>>> import numpy as np
>>> np.set_printoptions(suppress=True, linewidth=200)
>>> K = np.vander(np.arange(3) - 2, 4, increasing=True)
>>> print(K)
[[ 1 -2  4 -8]
 [ 1 -1  1 -1]
 [ 1  0  0  0]]
>>> vec = np.array([3, 3, 2, 3])
>>> print(K @ np.ones(4))
[-5.  0.  1.]
>>> print(np.sign((K @ vec).round(6)))
[-1 -1  1]
>>> print((K @ vec).argmax())
2
>>> print(K @ np.eye(4)[3])
[-8. -1.  0.]
>>> E = np.load("out12.npy")
>>> print(E.round(2))
[[ 0.19  0.51  0.56  0.33]
 [ 0.51  0.2  -0.75  0.31]
 [ 0.56 -0.75  0.29  0.19]
 [ 0.33  0.31  0.19  0.32]]
>>> print(np.all(np.linalg.eigvalsh(E) > 0))
False
>>> rng = np.random.default_rng(29)
>>> lab = rng.permutation(4)
>>> print(lab)
[3 2 0 1]
>>> other = E[lab][:, lab]
>>> print(np.allclose(other, E))
False
>>> print(np.round(np.sort(np.abs(np.linalg.eigvals(other))), 2))
[0. 1. 1. 1.]
>>> print(np.round(np.trace(other), 2))
1.0
>>> left, sv, vt = np.linalg.svd(E)
>>> print(np.argmax(sv[:-1] / (sv[1:] + 1e-6)) + 1)
3
>>> other = left[:, :3] @ np.diag(sv[:3]) @ vt[:3]
>>> print(round(np.linalg.norm(E - other, 2), 2), np.round(sv[3], 2))
0.0 0.0
>>> feats = np.array([[-1, 3, -8, -9, -7],
...     [3, -1, 3, -8, -9],
...     [-8, 3, -1, 3, -8],
...     [-9, -8, 3, -1, 3],
...     [-7, -9, -8, 3, -1]])
>>> print(K[1] @ K[0])
15
>>> print(np.round(np.linalg.norm(K, axis=1), 2))
[9.22 2.   1.  ]
>>> J = np.load("x.npy")
>>> print(J.round(2))
[[-0.04  0.97 -0.22]
 [-0.83 -0.15 -0.53]
 [-0.55  0.16  0.82]]
>>> other = K + rng.integers(-2, 3, (3, 1)) @ rng.integers(-2, 3, (1, 4))
>>> print(other)
[[ 1 -2  4 -8]
 [ 0  0  1  1]
 [ 1  0  0  0]]
>>> print(np.round(np.linalg.svd(other - K, compute_uv=False), 2))
[2.45 0.   0.  ]
>>> w1 = np.array([[3, 5, 6, 4, 9, 4], [6, 1, 9, 8, 2, 9], [7, 8, 1, 4, 2, 4]])
>>> c = np.array([3, 2, 3, 0, -3, -1])
>>> act = np.maximum(J @ w1 + c, 0)
>>> print(np.linalg.matrix_rank(act))
2
>>> print((act > 0).astype(int))
[[1 1 1 1 0 1]
 [0 0 0 0 0 0]
 [1 1 1 1 0 1]]
>>> C = np.array([[-1, 0], [1, 0], [0, 1], [-1, 2], [-2, -1], [2, -1]])
>>> print(w1 @ C)
[[-12   1]
 [  1  14]
 [  1   3]]
>>> lab = rng.permutation(3)
>>> other = J[:, lab] * rng.choice([-1, 1], 3)
>>> print(other.round(2))
[[-0.97  0.04  0.22]
 [ 0.15  0.83  0.53]
 [-0.16  0.55 -0.82]]
>>> left, _, vt = np.linalg.svd(J.T @ other)
>>> print(np.round(left @ vt, 2) + 0)
[[ 0. -1.  0.]
 [-1.  0.  0.]
 [ 0.  0. -1.]]
>>> print(lab)
[1 0 2]
>>> m1 = np.array([[1, -1, -2], [0, -1, 1], [0, 0, -2]])
>>> print(m1)
[[ 1 -1 -2]
 [ 0 -1  1]
 [ 0  0 -2]]
>>> # triangular
>>> other = m1 / np.linalg.norm(m1, axis=1, keepdims=True)
>>> G = other @ other.T
>>> print(np.degrees(np.arccos(np.clip(G[1, 2], -1, 1))))
135.0
>>> print(G[1].round(2))
[-0.29  1.   -0.71]
>>> print(np.round(np.linalg.norm(other, axis=1), 2))
[1. 1. 1.]
>>> print(G.round(2))
[[ 1.   -0.29  0.82]
 [-0.29  1.   -0.71]
 [ 0.82 -0.71  1.  ]]
>>> vals, vecs = np.linalg.eig(m1)
>>> print(np.round(np.sort(np.linalg.eigvals(np.linalg.inv(m1))), 2))
[-1.  -0.5  1. ]
>>> print(m1 @ vecs[:, 0] - vals[0] * vecs[:, 0])
[0. 0. 0.]
>>> print(np.round(np.sort(np.linalg.eigvals(m1.T)), 2))
[-2. -1.  1.]
>>> print(np.prod(vals))
2.0
>>> print(np.linalg.matrix_power(m1 - np.diag(np.diag(m1)), 3))
[[0 0 0]
 [0 0 0]
 [0 0 0]]
>>> print([int(np.linalg.matrix_rank(np.linalg.matrix_power(m1, p))) for p in range(1, 4)])
[3, 3, 3]
>>> print(np.linalg.matrix_rank(m1 - m1[0, 0] * np.eye(3)))
2
>>> print(np.prod(np.diag(m1)), round(np.linalg.det(m1), 2))
2 2.0
>>> F = np.arange(18).reshape(3, 6) + -1
>>> print(F)
[[-1  0  1  2  3  4]
 [ 5  6  7  8  9 10]
 [11 12 13 14 15 16]]
>>> rank = np.linalg.matrix_rank(F)
>>> print(rank)
2
>>> N = np.linalg.svd(F)[2][rank:].T
>>> print(np.allclose(F @ N, 0))
True
>>> print([int(np.linalg.matrix_rank(F[:, :j + 1])) for j in range(6)])
[1, 2, 2, 2, 2, 2]
>>> print(N.shape)
(6, 4)
>>> print(np.linalg.matrix_rank(F.T @ F), np.linalg.matrix_rank(F @ F.T))
2 2
>>> M = np.loadtxt("test4.csv", delimiter=",")
>>> print(M)
[[ 0.  2.  1.]
 [ 2.  2. -2.]
 [ 2.  2. -1.]
 [-1.  1. -1.]
 [-2.  1. -2.]
 [ 2.  2. -2.]]
>>> other = np.c_[M[:, :1] @ np.array([[2]]), np.array([-3, -1, 3, -1, 1, 3])]
>>> print(other)
[[ 0. -3.]
 [ 4. -1.]
 [ 4.  3.]
 [-2. -1.]
 [-4.  1.]
 [ 4.  3.]]
>>> print(np.linalg.matrix_rank(other))
2
>>> print(np.linalg.matrix_rank(np.c_[M, other]))
4
